% python3 -q
>>> import numpy as np
>>> import numpy.linalg as la
>>> np.set_printoptions(precision=2, suppress=True, linewidth=160, legacy="1.25")
>>> tidy = lambda a: np.round(a, 2) + 0
>>> K = np.loadtxt("dump.csv", delimiter=",")
>>> print(K)
[[ 0.  0.  0.  0.  1.  0.  0.]
 [ 0.  0.  0.  0.  0.  2.  0.]
 [ 0.  0.  0.  0.  0.  0.  1.]
 [ 2.  0.  0.  0.  0.  0.  0.]
 [ 0.  0.  1.  0.  0.  0.  0.]
 [ 0. -2.  0.  0.  0.  0.  0.]
 [ 0.  0.  0.  0.  0.  0.  0.]]
>>> rk = la.matrix_rank(K)
>>> print(rk)
6
>>> N = la.svd(K)[2][rk:].T
>>> print(la.matrix_rank(K.T @ K), la.matrix_rank(K @ K.T))
6 6
>>> print([int(la.matrix_rank(K[:, :j + 1])) for j in range(7)])
[1, 2, 3, 3, 4, 5, 6]
>>> print([int(la.matrix_rank(np.delete(K, i, axis=0))) for i in range(7)])
[5, 5, 5, 5, 5, 5, 6]
>>> print(N @ N.T)
[[0. 0. 0. 0. 0. 0. 0.]
 [0. 0. 0. 0. 0. 0. 0.]
 [0. 0. 0. 0. 0. 0. 0.]
 [0. 0. 0. 1. 0. 0. 0.]
 [0. 0. 0. 0. 0. 0. 0.]
 [0. 0. 0. 0. 0. 0. 0.]
 [0. 0. 0. 0. 0. 0. 0.]]
>>> print(N.shape)
(7, 1)
>>> print(N[:, 0] / N[np.abs(N[:, 0]).round(6).argmax(), 0])
[-0. -0. -0.  1. -0. -0. -0.]
>>> print(K @ N)
[[0.]
 [0.]
 [0.]
 [0.]
 [0.]
 [0.]
 [0.]]
>>> print([int(la.matrix_rank(K[:i])) for i in range(1, len(K) + 1)])
[1, 2, 3, 4, 5, 6, 6]
>>> print(np.allclose(K @ N, 0))
True
>>> out = np.array([[3], [3], [0], [0], [2], [2], [-2], [-3]])
>>> arr = np.block([[np.zeros((8, 8)), out], [out.T, np.zeros((1, 1))]])
>>> print(arr)
[[ 0.  0.  0.  0.  0.  0.  0.  0.  3.]
 [ 0.  0.  0.  0.  0.  0.  0.  0.  3.]
 [ 0.  0.  0.  0.  0.  0.  0.  0.  0.]
 [ 0.  0.  0.  0.  0.  0.  0.  0.  0.]
 [ 0.  0.  0.  0.  0.  0.  0.  0.  2.]
 [ 0.  0.  0.  0.  0.  0.  0.  0.  2.]
 [ 0.  0.  0.  0.  0.  0.  0.  0. -2.]
 [ 0.  0.  0.  0.  0.  0.  0.  0. -3.]
 [ 3.  3.  0.  0.  2.  2. -2. -3.  0.]]
>>> ev, vecs = la.eigh(arr)
>>> print(tidy(vecs @ np.diag(ev) @ vecs.T))
[[ 0.  0.  0.  0.  0.  0.  0.  0.  3.]
 [ 0.  0.  0.  0.  0.  0.  0.  0.  3.]
 [ 0.  0.  0.  0.  0.  0.  0.  0.  0.]
 [ 0.  0.  0.  0.  0.  0.  0.  0.  0.]
 [ 0.  0.  0.  0.  0.  0.  0.  0.  2.]
 [ 0.  0.  0.  0.  0.  0.  0.  0.  2.]
 [ 0.  0.  0.  0.  0.  0.  0.  0. -2.]
 [ 0.  0.  0.  0.  0.  0.  0.  0. -3.]
 [ 3.  3.  0.  0.  2.  2. -2. -3.  0.]]
>>> print(tidy(la.eigvalsh(arr @ arr)))
[ 0.  0.  0.  0.  0.  0.  0. 39. 39.]
>>> print(np.abs(vecs[:, -1]).round(6).argmax())
8
>>> print(tidy(ev))
[-6.24  0.    0.    0.    0.    0.    0.    0.    6.24]
>>> print((ev > 1e-8).sum(), (ev < -1e-8).sum())
1 1
>>> print(tidy(vecs.T @ arr @ vecs))
[[-6.24  0.    0.    0.    0.    0.    0.    0.    0.  ]
 [ 0.    0.    0.    0.    0.    0.    0.    0.    0.  ]
 [ 0.    0.    0.    0.    0.    0.    0.    0.    0.  ]
 [ 0.    0.    0.    0.    0.    0.    0.    0.    0.  ]
 [ 0.    0.    0.    0.    0.    0.    0.    0.    0.  ]
 [ 0.    0.    0.    0.    0.    0.    0.    0.    0.  ]
 [ 0.    0.    0.    0.    0.    0.    0.    0.    0.  ]
 [ 0.    0.    0.    0.    0.    0.    0.    0.    0.  ]
 [ 0.    0.    0.    0.    0.    0.    0.    0.    6.24]]
>>> sv = 3 * 0.2 ** np.arange(4)
>>> q, _ = la.qr(np.array([[-0.8, -0.1, 0.9, -0.3],
...     [1.3, 0.8, -1.2, -1.1],
...     [0.8, 0.3, 2.5, 1.0],
...     [0.2, -1.1, 0.2, -0.5]]))
>>> rng = np.random.default_rng(9944)
>>> M = rng.normal(size=(28, 4)) * sv @ q
>>> print(tidy(M))
[[ 0.32  0.17  0.28 -0.75]
 [-1.07 -0.22 -0.69  1.23]
 [-0.18 -0.59 -0.27  2.18]
 [-0.05  0.03  0.06 -0.06]
 [-0.18 -0.11  0.01  0.54]
 [ 0.51  0.47  0.1  -1.85]
 [-3.15 -1.19 -2.03  5.63]
 [ 1.61  0.51  0.95 -2.65]
 [ 1.81  0.51  1.07 -2.67]
 [ 2.84  0.96  1.8  -4.71]
 [-0.13 -0.08 -0.03  0.35]
 [ 1.18  0.63  0.85 -2.9 ]
 [ 3.98  1.28  2.83 -6.55]
 [-0.72 -0.24 -0.16  1.22]
 [-2.69 -0.78 -1.63  3.99]
 [ 1.2   0.59  1.03 -2.72]
 [-1.88 -1.01 -1.55  4.56]
 [ 1.41  0.57  1.06 -2.65]
 [-0.09 -0.25 -0.13  0.91]
 [ 1.25  0.15  0.88 -1.4 ]
 [ 0.92  0.34  0.67 -1.53]
 [ 1.02  0.2   0.56 -1.18]
 [-0.52 -0.07 -0.47  0.41]
 [-0.25 -0.46 -0.34  1.79]
 [-1.39 -0.02 -0.81  0.77]
 [-2.29 -0.79 -1.59  4.03]
 [-0.34  0.42  0.12 -1.2 ]
 [-1.76 -0.45 -0.86  2.4 ]]
>>> print(la.norm(M, axis=1).argmax())
12
>>> print(tidy(la.norm(M, 2)))
17.98
>>> print(tidy(la.norm(M[13], 1)), tidy(la.norm(M[13], np.inf)))
2.35 1.22
>>> print(tidy(la.norm(M) ** 2 / la.norm(M, 2) ** 2))
1.02
>>> print(tidy(la.norm(M[13] - M[1])))
0.63
>>> proj = M @ la.solve(M.T @ M, M.T)
>>> print(tidy(np.trace(proj)))
4.0
>>> print(np.allclose(proj @ proj, proj))
True
>>> cov = np.cov(M, rowvar=False)
>>> print(cov.shape)
(4, 4)
>>> print(tidy(np.corrcoef(M.T)))
[[ 1.    0.92  0.99 -0.96]
 [ 0.92  1.    0.94 -0.99]
 [ 0.99  0.94  1.   -0.97]
 [-0.96 -0.99 -0.97  1.  ]]
>>> print(np.argwhere(np.triu(np.abs(np.corrcoef(M.T)) > 0.8, 1)))
[[0 1]
 [0 2]
 [0 3]
 [1 2]
 [1 3]
 [2 3]]
>>> print(tidy(M.std(axis=0)))
[1.6  0.58 1.07 2.78]
>>> print(tidy(cov))
[[ 2.65  0.88  1.74 -4.41]
 [ 0.88  0.35  0.6  -1.65]
 [ 1.74  0.6   1.18 -2.98]
 [-4.41 -1.65 -2.98  8.01]]
>>> print(np.argsort(-M.std(axis=0).round(6), kind="stable"))
[3 0 2 1]
>>> print(tidy(np.polyfit(M[:, 2], M[:, 0], 1)))
[ 1.48 -0.04]
>>> print(tidy(la.eigvalsh(cov)[::-1]))
[11.96  0.21  0.02  0.  ]
>>> theta = np.radians(15)
>>> R = np.eye(4)
>>> R[0, 0] = R[2, 2] = np.cos(theta)
>>> R[0, 2], R[2, 0] = -np.sin(theta), np.sin(theta)
>>> print(tidy(R))
[[ 0.97  0.   -0.26  0.  ]
 [ 0.    1.    0.    0.  ]
 [ 0.26  0.    0.97  0.  ]
 [ 0.    0.    0.    1.  ]]
>>> out = M @ R.T
>>> print(np.allclose(la.norm(M, axis=1), la.norm(out, axis=1)))
True
>>> print(np.allclose(M @ M.T, out @ out.T))
True
>>> print(tidy(la.det(R)), tidy(np.trace(R)))
1.0 3.93
>>> print(tidy(la.svd(M, compute_uv=False)), tidy(la.svd(out, compute_uv=False)))
[17.98  2.36  0.66  0.11] [17.98  2.36  0.66  0.11]
>>> print(tidy(np.abs(out - M).max(axis=0)))
[0.87 0.   0.93 0.  ]
>>> F = np.load("a.npy")
>>> print(F)
[[-13.64   2.19 -13.72]
 [ -1.6    0.76 -24.22]
 [-11.16  -3.95  -6.97]
 [-14.21   4.02  33.5 ]
 [-18.54  -5.61  -4.11]
 [  1.91  -5.04   8.46]
 [ -7.31  -5.6  -13.85]
 [  1.29  -5.63   1.55]
 [  1.38  16.18  19.94]
 [ 15.6   -5.34 -19.01]
 [  6.01 -12.11   1.38]
 [  8.04   2.16   0.88]
 [  8.44 -13.95  -6.74]
 [-23.35   8.78   7.2 ]
 [-16.24  -2.25  13.43]
 [ 15.49  13.88  -8.86]
 [ 16.49  -6.09 -18.01]
 [  3.72  -3.91   0.22]
 [  8.5  -18.93   3.22]
 [ -8.71  -2.75  -9.67]
 [  7.03 -10.41  15.77]
 [-23.16   0.88   7.01]
 [ -2.65   8.66 -13.37]
 [ -5.67   0.51  -3.4 ]
 [ 44.06   3.35 -18.93]
 [ 26.46 -17.55 -22.21]
 [ 33.63  -8.59  -2.47]
 [-28.5  -10.85   5.24]
 [ -8.53  13.63  14.31]
 [-16.93   1.01 -13.29]
 [-22.12   1.3  -14.12]
 [ 23.21   6.88 -12.24]
 [ 26.23   0.49  -5.31]]
>>> vec = np.array([0, -1, -1])
>>> target = F @ vec
>>> print(tidy(la.lstsq(F, target)[0]))
[ 0. -1. -1.]
>>> print(tidy(la.solve(F.T @ F, F.T @ target)))
[ 0. -1. -1.]
>>> target = target + 0.3 * rng.normal(size=33)
>>> print(tidy(target))
[ 11.75  23.77  10.74 -38.1   10.38  -3.3   19.64   4.27 -35.92  24.57  10.59  -3.12  20.7  -15.54 -11.45  -5.25  24.35   3.63  15.88  11.83  -5.6   -7.76
   4.83   2.73  15.8   40.52  10.65   5.46 -27.59  12.21  12.88   4.79   4.49]
>>> beta, *_ = la.lstsq(F, target)
>>> print(tidy(beta))
[ 0.   -1.   -1.01]
>>> print([round(float(la.norm(la.solve(F.T @ F + lam * np.eye(3), F.T @ target))), 2) for lam in (0, 1, 10, 100)])
[1.42, 1.42, 1.42, 1.38]
>>> print(beta.round())
[-0. -1. -1.]
>>> print(tidy(la.norm(target - F @ beta)))
1.74
>>> out = np.c_[F[:, :1] @ np.array([[2]]), np.array([1, 2, -1, 0, -2, 1, 0, 0, 3, -3, -1, 3, -1, 2, 0, 1, -2, 1, 0, 3, 0, 1, 1, -3, -2, -3, -1, 2, 0, -1, 1, 2, 3])]
>>> print(out)
[[-27.28   1.  ]
 [ -3.2    2.  ]
 [-22.32  -1.  ]
 [-28.42   0.  ]
 [-37.08  -2.  ]
 [  3.82   1.  ]
 [-14.62   0.  ]
 [  2.58   0.  ]
 [  2.76   3.  ]
 [ 31.2   -3.  ]
 [ 12.02  -1.  ]
 [ 16.08   3.  ]
 [ 16.88  -1.  ]
 [-46.7    2.  ]
 [-32.48   0.  ]
 [ 30.98   1.  ]
 [ 32.98  -2.  ]
 [  7.44   1.  ]
 [ 17.     0.  ]
 [-17.42   3.  ]
 [ 14.06   0.  ]
 [-46.32   1.  ]
 [ -5.3    1.  ]
 [-11.34  -3.  ]
 [ 88.12  -2.  ]
 [ 52.92  -3.  ]
 [ 67.26  -1.  ]
 [-57.     2.  ]
 [-17.06   0.  ]
 [-33.86  -1.  ]
 [-44.24   1.  ]
 [ 46.42   2.  ]
 [ 52.46   3.  ]]
>>> print(tidy(la.lstsq(F, out[:, 0])[0]))
[2. 0. 0.]
>>> print(tidy(la.norm(out - F @ la.lstsq(F, out)[0], axis=0)))
[0.   9.09]
>>> print(la.matrix_rank(np.c_[F, out]))
4
>>> print(tidy(la.norm(la.qr(F)[0].T @ out, axis=0) ** 2 / ((out ** 2).sum(axis=0) + 1e-12)))
[1.  0.2]
>>> cen = F - F.mean(axis=0)
>>> U, sv, Vt = la.svd(cen, full_matrices=False)
>>> print(tidy(sv))
[106.54  66.78  47.08]
>>> print(np.abs(Vt[0]).argmax())
0
>>> print(tidy(Vt[0] * np.sign(Vt[0, np.abs(Vt[0]).argmax()])))
[ 0.9  -0.1  -0.42]
>>> A = np.load("arr.npy")
>>> print(A)
[[-1.13 -0.5  -1.1  -0.6  -0.1 ]
 [-2.43  0.4  -1.   -1.2   0.9 ]
 [ 0.56 -0.2  -0.9   0.3   0.9 ]
 [ 3.07 -0.2  -1.2   1.5   0.6 ]
 [ 0.98 -0.7  -0.2   0.5  -0.6 ]
 [ 0.79 -1.9  -0.5   0.4  -0.8 ]
 [ 0.87 -0.9   2.4   0.4   0.8 ]
 [-3.94 -1.5   0.3  -2.   -0.9 ]
 [ 0.96 -0.4  -0.4   0.5   1.2 ]
 [-0.18 -0.1  -2.   -0.1   0.1 ]
 [-2.7  -0.6  -0.1  -1.3  -0.7 ]
 [ 0.56  0.7  -0.4   0.3   1.  ]
 [ 1.81 -0.8   0.    0.9   0.2 ]
 [-0.28  0.8  -1.2  -0.1  -0.3 ]
 [ 0.4  -0.2   0.5   0.2   1.1 ]
 [ 0.42  2.1  -1.2   0.2   0.6 ]
 [-0.61  0.9  -0.5  -0.3  -0.3 ]
 [ 1.54  0.2   0.3   0.8   0.3 ]
 [ 2.36 -0.7   1.6   1.2  -0.3 ]
 [-3.4   1.1   0.1  -1.7  -0.9 ]]
>>> cen = A - A.mean(axis=0)
>>> vecs = la.svd(cen)[2][:4]
>>> out = cen - cen @ vecs.T @ vecs
>>> print(la.norm(out, axis=1).round(6).argmax())
10
>>> print(tidy(la.norm(out) / la.norm(cen)))
0.01
>>> print(tidy(out.std(axis=0)))
[0.01 0.   0.   0.02 0.  ]
>>> print(tidy(np.cov(cen @ vecs.T, rowvar=False)))
[[4.53 0.   0.   0.  ]
 [0.   1.31 0.   0.  ]
 [0.   0.   0.65 0.  ]
 [0.   0.   0.   0.33]]
